>>> import numpy as np
>>> np.set_printoptions(suppress=True, linewidth=200)
>>> out = np.array([[9, 3, 2, -5, 3, 9],
...     [6, -1, 6, 4, 9, 8],
...     [-3, 0, -7, -7, 2, -8],
...     [-6, 8, 9, -7, -2, -3],
...     [-1, -5, 6, 2, -8, 6],
...     [7, -3, 0, -4, 5, 0]])
>>> feats = np.triu(out)
>>> feats
array([[ 9,  3,  2, -5,  3,  9],
       [ 0, -1,  6,  4,  9,  8],
       [ 0,  0, -7, -7,  2, -8],
       [ 0,  0,  0, -7, -2, -3],
       [ 0,  0,  0,  0, -8,  6],
       [ 0,  0,  0,  0,  0,  0]])
>>> # triangular
>>> vec = np.array([3, -2, 0, 2, 1, 2])
>>> feats @ (2 * vec)
array([ 64,  70, -56, -44,   8,   0])
>>> (feats * vec).sum(axis=1)
array([ 32,  35, -28, -22,   4,   0])
>>> np.linalg.norm(feats @ vec) <= np.linalg.norm(feats, 2) * np.linalg.norm(vec) + 1e-9
np.True_
>>> Q, _ = np.linalg.qr(np.array([[-0.1, 1.2, 0.8, 1.9, -0.2],
...     [-1.8, 1.9, 1.7, 0.5, -0.4],
...     [-0.7, 0.1, 1.4, -0.1, 1.0],
...     [-0.5, 2.0, 0.2, 1.8, 0.6],
...     [-0.1, -1.2, 0.9, 0.2, 0.1]]))
>>> vals = np.array([3, 4, 4, -3, -5])
>>> data = Q @ np.diag(vals) @ Q.T
>>> data.round(1)
array([[ 2.4, -1.4,  1.9,  2.4,  0.5],
       [-1.4,  1.9,  1.8,  1.6, -0.2],
       [ 1.9,  1.8, -1.2, -1.5,  2.5],
       [ 2.4,  1.6, -1.5, -0.6, -2.4],
       [ 0.5, -0.2,  2.5, -2.4,  0.5]])
>>> vals, vecs = np.linalg.eigh(data)
>>> vec = np.array([0, 0, 0, 1, -1])
>>> np.round(vec @ data @ vec / (vec @ vec), 1), round(float(vals[0]), 1), vals[-1]
(np.float64(2.3), -5.0, np.float64(4.0))
>>> np.round(vecs * np.abs(vals) @ vecs.T, 1)
array([[ 4.2,  0.1, -0.3, -0.2,  0.1],
       [ 0.1,  3.3, -0.5, -0.5, -0.1],
       [-0.3, -0.5,  4. ,  0.5,  0.3],
       [-0.2, -0.5,  0.5,  4. , -0.3],
       [ 0.1, -0.1,  0.3, -0.3,  3.5]])
>>> K = np.loadtxt("data.csv", delimiter=",")
>>> K.round(1) + 0
array([[-2.9, -1.6,  1.6, -1.8],
       [ 4.8,  4.5,  5.7, -3.8],
       [-5.7, -5.1, -0.7, -0.6],
       [-0.3, -1.1,  1.9, -2. ],
       [ 4. ,  1.8,  3.9, -2.9],
       [-3.8, -6.5, -1.7, -0.2],
       [-5.2, -3.1,  0.6, -1.3],
       [ 2.6, -0.8,  2.1, -2.1],
       [-6. , -4.9, -0.6, -0.7],
       [ 5.9,  1.1,  3.4, -2.7],
       [-1. , -1.3,  1.8, -1.9],
       [-4.1, -4.3, -0.2, -0.9],
       [ 3.4,  2.1,  4.1, -3. ],
       [-2.8, -2.9,  0.7, -1.4],
       [ 4.8,  0.1,  2.7, -2.4],
       [-3.3, -3.2,  0.6, -1.3],
       [ 1.3,  1.5,  3.6, -2.8],
       [ 0.8, -0.1,  2.6, -2.3],
       [ 0.2,  0.2,  2.8, -2.4],
       [-3.2, -2.4,  1.1, -1.5],
       [-2.8, -7.1, -2.1,  0. ],
       [-2.5, -3.5,  0.3, -1.2],
       [ 0.5,  0.3,  2.9, -2.4],
       [-9.7, -7.1, -2. ,  0. ],
       [-0.4, -2.3,  1.1, -1.6],
       [ 3. ,  0.5,  3. , -2.5],
       [-0.2, -1.1,  1.9, -2. ],
       [ 0.3,  0.9,  3.3, -2.6],
       [-2.7, -1. ,  2. , -2. ],
       [-3.3, -2.5,  1. , -1.5],
       [ 4.3,  3.8,  5.2, -3.6]])
>>> # rank 3
>>> Xs = K - K.mean(axis=0)
>>> Uu, sigma, Vh = np.linalg.svd(Xs, full_matrices=False)
>>> round((sigma ** 2).sum() ** 2 / (sigma ** 4).sum(), 1)
np.float64(1.1)
>>> np.searchsorted(np.cumsum(sigma ** 2) / (sigma ** 2).sum(), 0.9) + 1
np.int64(1)
>>> np.round(Vh[0] * np.sign(Vh[0, np.abs(Vh[0]).argmax()]), 1)
array([ 0.7,  0.6,  0.4, -0.2])
>>> np.abs(Uu[:, 0]).argmax()
np.int64(23)
>>> np.round(K.sum(axis=0), 1)
array([-24.1, -44.9,  52.7, -57.4])
>>> np.round(K - K[0], 1)
array([[ 0. ,  0. ,  0. ,  0. ],
       [ 7.7,  6.2,  4.1, -2.1],
       [-2.8, -3.4, -2.3,  1.1],
       [ 2.6,  0.5,  0.3, -0.2],
       [ 6.8,  3.5,  2.3, -1.2],
       [-0.9, -4.9, -3.3,  1.6],
       [-2.3, -1.4, -1. ,  0.5],
       [ 5.5,  0.8,  0.6, -0.3],
       [-3.1, -3.3, -2.2,  1.1],
       [ 8.8,  2.8,  1.9, -0.9],
       [ 1.9,  0.4,  0.3, -0.1],
       [-1.2, -2.6, -1.7,  0.9],
       [ 6.3,  3.8,  2.5, -1.3],
       [ 0.1, -1.3, -0.9,  0.4],
       [ 7.7,  1.8,  1.2, -0.6],
       [-0.4, -1.5, -1. ,  0.5],
       [ 4.1,  3.1,  2.1, -1. ],
       [ 3.7,  1.6,  1. , -0.5],
       [ 3.1,  1.9,  1.2, -0.6],
       [-0.3, -0.8, -0.5,  0.3],
       [ 0.1, -5.5, -3.7,  1.8],
       [ 0.4, -1.9, -1.2,  0.6],
       [ 3.4,  1.9,  1.3, -0.6],
       [-6.8, -5.4, -3.6,  1.8],
       [ 2.5, -0.7, -0.5,  0.2],
       [ 5.9,  2.2,  1.5, -0.7],
       [ 2.7,  0.5,  0.4, -0.2],
       [ 3.2,  2.5,  1.7, -0.8],
       [ 0.2,  0.6,  0.4, -0.2],
       [-0.4, -0.9, -0.6,  0.3],
       [ 7.2,  5.5,  3.6, -1.8]])
>>> np.count_nonzero(K)
np.int64(124)
>>> np.round(np.abs(K).max(), 1)
np.float64(9.7)
>>> np.round(K.mean(axis=0), 1)
array([-0.8, -1.4,  1.7, -1.9])
>>> K.shape
(31, 4)
>>> np.linalg.matrix_rank(K)
np.int64(3)
>>> np.round(np.linalg.svd(K, compute_uv=False), 1) + 0
array([27.9, 16.6,  7.2,  0. ])
